% ipython --no-banner

In [1]: import numpy as np

In [2]: np.set_printoptions(precision=3, suppress=True, linewidth=100, sign=" ")

In [3]: M = np.load("arr.npy")

In [4]: print(M)
[[-16  -4 -24 -12  -3 -18]
 [ 20 -16  28  15 -12  21]
 [ 24  32  32  18  24  24]
 [  0   0   0 -12  -3 -18]
 [  0   0   0  15 -12  21]
 [  0   0   0  18  24  24]]

In [5]: round(np.log10(np.linalg.cond(M)))
Out[5]: 2

In [6]: print(np.argsort(-np.linalg.norm(M, axis=0).round(6), kind="stable")[:3])
[ 5  2  4]

In [7]: print(np.abs(np.linalg.svd(M)[2][-1]))
[ 0.6    0.016  0.426  0.552  0.015  0.392]

In [8]: [round(float(x), 3) for x in np.linalg.svd(M, compute_uv=False)[:3]]
Out[8]: [84.021, 43.059, 34.717]

In [9]: r0, v = M[5], M[4]

In [10]: print(r0 @ r0)
1476

In [11]: r0 @ v
Out[11]: np.int64(486)

In [12]: p = (r0 @ v) / (r0 @ r0) * r0

In [13]: p
Out[13]: array([ 0.   ,  0.   ,  0.   ,  5.927,  7.902,  7.902])

In [14]: round(float((v - p) @ r0), 3)
Out[14]: 0.0

In [15]: round(np.linalg.norm(r0 + v) ** 2 + np.linalg.norm(r0 - v) ** 2, 3)
Out[15]: np.float64(4572.0)

In [16]: np.outer(r0, v)
Out[16]: 
array([[   0,    0,    0,    0,    0,    0],
       [   0,    0,    0,    0,    0,    0],
       [   0,    0,    0,    0,    0,    0],
       [   0,    0,    0,  270, -216,  378],
       [   0,    0,    0,  360, -288,  504],
       [   0,    0,    0,  360, -288,  504]])

In [17]: r0 = np.array([2, 0, 1])

In [18]: np.polyval(r0, M[0])
Out[18]: array([  513,    33,  1153,   289,    19,   649])

In [19]: np.correlate(M[0], M[3], "full")
Out[19]: array([ 288,  120,  636,  336,  378,  477,   90,  216,    0,    0,    0])

In [20]: np.cross(M[0, :3], M[3, :3])
Out[20]: array([ 0,  0,  0])

In [21]: np.array([np.convolve(row, r0, "same") for row in M])
Out[21]: 
array([[ -8, -64, -28, -30, -48,  -3],
       [-32,  76,  14,   4,  57, -12],
       [ 64,  88,  68,  80,  66,  24],
       [  0,   0, -24,  -6, -48,  -3],
       [  0,   0,  30, -24,  57, -12],
       [  0,   0,  36,  48,  66,  24]])

In [22]: O, V = np.linalg.qr(M[:, :5])[0], np.linalg.qr(M[:, 5:])[0]

In [23]: s = np.linalg.svd(O.T @ V, compute_uv=False)

In [24]: np.degrees(np.arccos(s.clip(0, 1)))
Out[24]: array([ 1.563])

In [25]: (s > 0.9).sum()
Out[25]: np.int64(1)
